$ python3 -q
>>> import numpy as np
>>> from numpy import linalg as LA
>>> np.set_printoptions(precision=2, suppress=True, linewidth=120, legacy="1.25")
>>> M = np.load("mat.npy")
>>> print(M)
[[ 7  2  3 -1 -5 -5 -6  6]
 [-1  2 -2  4 -1 -2 -2  0]
 [ 7 -2 -3  0 -2 -4 -2  7]
 [ 2 -2 -2 -1  3  2  0  1]
 [ 4 -4 -1 -3  0 -6 -4  7]
 [-1 -2 -5  2  3 -1  0 -1]
 [ 4 -4 -1  1  0 -1  0  4]
 [-3 -2  2 -3  2 -2 -2  0]
 [ 0 -1 -1 -1 -3 -1 -3  4]
 [ 1 -7  0  1 -1  1 -1  5]
 [ 2 -2  1 -4  4  2 -2 -1]
 [-3 -1 -4  2 -3 -4 -3  2]
 [-1 -4  0 -4  5  0 -2  1]
 [ 2  4 -4  3 -3 -5 -4  3]
 [ 0  0  0  0  0  0  0  0]
 [-3 -3  1  0 -1  2 -1  1]
 [ 2 -2  1 -2 -3 -8 -4  6]
 [ 2  2  1  1 -1  1 -2  2]
 [ 0  0  3 -7  1 -5 -6  1]
 [ 2 -2  1  2 -3 -3  0  3]
 [ 2  2  4 -2  0  1 -4  0]
 [ 2  2  1  1 -1  1 -2  2]
 [ 4 -5 -2  0 -3 -2 -3  8]
 [ 0  0  0  0  0  0  0  0]
 [-1 -4  0 -4  5  0 -2  1]
 [-6 -3 -2  3 -1 -1 -1 -1]
 [-6 -5  6 -6  2  0 -5 -1]
 [ 2  1  0  0 -4  0 -5  6]
 [ 0  0  0  0  0  0  0  0]
 [ 2 -2  1 -4  4  2 -2 -1]
 [-2 -2  1  3 -2 -7 -4  3]
 [ 1 -7  0  1 -1  1 -1  5]
 [ 0  0  3 -3  1  0 -2 -2]
 [-3 -2  5 -6  3 -2 -4 -2]
 [-1  2 -2  4 -1 -2 -2  0]
 [-3 -2  2 -3  2 -2 -2  0]
 [-1 -2 -5  2  3 -1  0 -1]
 [ 1 -3  6  0 -4  0 -5  4]
 [-6 -3 -2  3 -1 -1 -1 -1]
 [ 5  0  2 -2 -4 -6 -4  4]]
>>> # rows 17 and 21 are equal
>>> Z = M[[6, 24]].astype(float)
>>> for _ in range(6):
...     idx = LA.norm(M[:, None] - Z, axis=-1).argmin(axis=1)
...     Z = np.array([M[idx == j].mean(axis=0) for j in range(2)])
... 
>>> print(idx)
[0 0 0 1 0 1 0 1 0 0 1 0 1 0 1 1 0 0 1 0 1 0 0 1 1 1 1 0 1 1 0 0 1 1 0 1 1 0 1 0]
>>> print(np.abs(Z[1] - Z[0]).argmax())
7
>>> print(np.bincount(idx))
[20 20]
>>> Xs = (M - M.mean(axis=0)) / M.std(axis=0)
>>> print(np.argwhere(np.abs(Xs) > 2))
[[ 0  0]
 [ 0  6]
 [ 2  0]
 [ 9  1]
 [12  4]
 [13  1]
 [16  5]
 [18  3]
 [18  6]
 [22  7]
 [24  4]
 [25  0]
 [26  0]
 [26  2]
 [30  5]
 [31  1]
 [37  2]
 [38  0]]
>>> c = LA.lstsq(np.delete(Xs, 7, axis=1), Xs[:, 7])[0]
>>> print(np.abs(c).argmax())
0
>>> print(c)
[ 0.53 -0.49 -0.26 -0.06 -0.53 -0.01 -0.27]
>>> G = np.cov(M, rowvar=False)
>>> print(np.median(M, axis=0))
[ 0. -2.  0.  0. -1. -1. -2.  1.]
>>> print(np.argsort(-M.std(axis=0).round(6), kind="stable"))
[0 3 7 2 4 5 1 6]
>>> print(np.polyfit(M[:, 6], M[:, 0], 1))
[-0.3  -0.37]
>>> print(np.argwhere(np.triu(np.abs(np.corrcoef(M.T)) > 0.8, 1)))
[]
>>> m1 = np.load("sample13.npy")
>>> print(m1)
[[ 1  0  0  0  0  0  0  0  0  0  0]
 [ 5  1  0  0  0  0  0  0  0  0  0]
 [ 3 -1  1  0  0  0  0  0  0  0  0]
 [-2  5  3  1  0  0  0  0  0  0  0]
 [ 5  3 -4  4  1  0  0  0  0  0  0]
 [ 5  5 -5 -5  0  1  0  0  0  0  0]
 [ 3  3  3  1 -5 -5  1  0  0  0  0]
 [ 1 -3 -5  2 -1 -3  1  1  0  0  0]
 [-2 -5 -4  1  3 -5 -4  5  1  0  0]
 [ 2 -4  0 -1 -5  2  2 -3  4  1  0]
 [ 4  4  4  1  5  2  3 -1  4  4  1]]
>>> other = m1 / np.sqrt((m1 ** 2).mean(axis=1, keepdims=True))
>>> print(other[1])
[3.25 0.65 0.   0.   0.   0.   0.   0.   0.   0.   0.  ]
>>> print(LA.norm(other, axis=1))
[3.32 3.32 3.32 3.32 3.32 3.32 3.32 3.32 3.32 3.32 3.32]
>>> print(LA.matrix_rank(m1 - m1.mean(axis=1, keepdims=True)))
10
>>> rng = np.random.default_rng(2632)
>>> idx = rng.permutation(11)
>>> print(idx)
[10  4  0  6  9  3  2  1  8  7  5]
>>> other = m1[idx][:, idx]
>>> print(np.allclose(other, m1))
False
>>> print(np.trace(other))
11
>>> print(np.sort(np.abs(LA.eigvals(other))))
[1. 1. 1. 1. 1. 1. 1. 1. 1. 1. 1.]
>>> print(other)
[[ 1  5  4  3  4  1  4  4  4 -1  2]
 [ 0  1  5  0  0  4 -4  3  0  0  0]
 [ 0  0  1  0  0  0  0  0  0  0  0]
 [ 0 -5  3  1  0  1  3  3  0  0 -5]
 [ 0 -5  2  2  1 -1  0 -4  4 -3  2]
 [ 0  0 -2  0  0  1  3  5  0  0  0]
 [ 0  0  3  0  0  0  1 -1  0  0  0]
 [ 0  0  5  0  0  0  0  1  0  0  0]
 [ 0  3 -2 -4  0  1 -4 -5  1  5 -5]
 [ 0 -1  1  1  0  2 -5 -3  0  1 -3]
 [ 0  0  5  0  0 -5 -5  5  0  0  1]]
>>> print(np.diag(other))
[1 1 1 1 1 1 1 1 1 1 1]
>>> Z = np.sign(np.array([[7, -9, -2, -5], [6, 8, 6, -4], [0, 3, -7, 4], [7, 3, -1, 9]]))
>>> other = (np.tril(Z, -1) + np.eye(4)) @ (np.triu(Z, 1) + np.eye(4))
>>> evals = np.array([0, 1, 3, 0])
>>> E = np.rint(other * evals @ LA.inv(other)) + 0
>>> print(E)
[[ 0. -1. -1.  1.]
 [ 0.  0.  0.  0.]
 [ 0.  4.  1. -4.]
 [ 0. -3.  0.  3.]]
>>> # rows and columns are dependent
>>> U, sv, VT = LA.svd(E)
>>> V = VT[:(sv > 1e-8).sum()]
>>> x0 = E[2] + 4 * E[1] + rng.integers(2) * np.eye(4)[1]
>>> print(x0)
[ 0.  5.  1. -4.]
>>> print(LA.matrix_rank(np.vstack([E, x0])))
3
>>> print(np.round(V.T @ V, 2) + 0)
[[ 0.   0.   0.   0. ]
 [ 0.   0.5  0.  -0.5]
 [ 0.   0.   1.   0. ]
 [ 0.  -0.5  0.   0.5]]
>>> print(round(LA.norm(x0 - V.T @ V @ x0), 2))
0.71
>>> other = np.array([[4, 7, 8, 3, 6, 0, 6, 0, 8, 7, 2, 0],
...     [8, 1, 3, 2, 2, 4, 5, 2, 2, 4, 9, 5],
...     [4, 3, 6, 4, 7, 5, 6, 0, 9, 0, 1, 4],
...     [9, 8, 6, 2, 4, 6, 9, 5, 9, 0, 7, 6],
...     [1, 8, 3, 4, 9, 3, 8, 4, 3, 2, 8, 8],
...     [3, 6, 1, 1, 5, 5, 4, 9, 2, 9, 0, 1],
...     [8, 2, 6, 5, 2, 5, 9, 9, 5, 7, 0, 8],
...     [6, 1, 1, 4, 7, 2, 3, 6, 4, 0, 3, 8],
...     [3, 7, 7, 0, 2, 0, 9, 3, 9, 5, 0, 3],
...     [0, 3, 0, 2, 5, 1, 1, 4, 8, 3, 9, 8],
...     [7, 5, 2, 8, 0, 8, 9, 8, 5, 4, 8, 2],
...     [8, 0, 0, 5, 4, 8, 1, 0, 3, 7, 1, 9]])
>>> W0 = np.triu(other)
>>> print(W0)
[[4 7 8 3 6 0 6 0 8 7 2 0]
 [0 1 3 2 2 4 5 2 2 4 9 5]
 [0 0 6 4 7 5 6 0 9 0 1 4]
 [0 0 0 2 4 6 9 5 9 0 7 6]
 [0 0 0 0 9 3 8 4 3 2 8 8]
 [0 0 0 0 0 5 4 9 2 9 0 1]
 [0 0 0 0 0 0 9 9 5 7 0 8]
 [0 0 0 0 0 0 0 6 4 0 3 8]
 [0 0 0 0 0 0 0 0 9 5 0 3]
 [0 0 0 0 0 0 0 0 0 3 9 8]
 [0 0 0 0 0 0 0 0 0 0 8 2]
 [0 0 0 0 0 0 0 0 0 0 0 9]]
>>> # triangular
>>> print(round(float(LA.norm(W0)), 2))
49.66
>>> print(W0.sum(axis=1))
[51 39 42 48 45 30 38 21 17 20 10  9]
>>> print(W0.shape)
(12, 12)
>>> print(np.count_nonzero(W0))
68
>>> print(np.abs(W0).max())
9
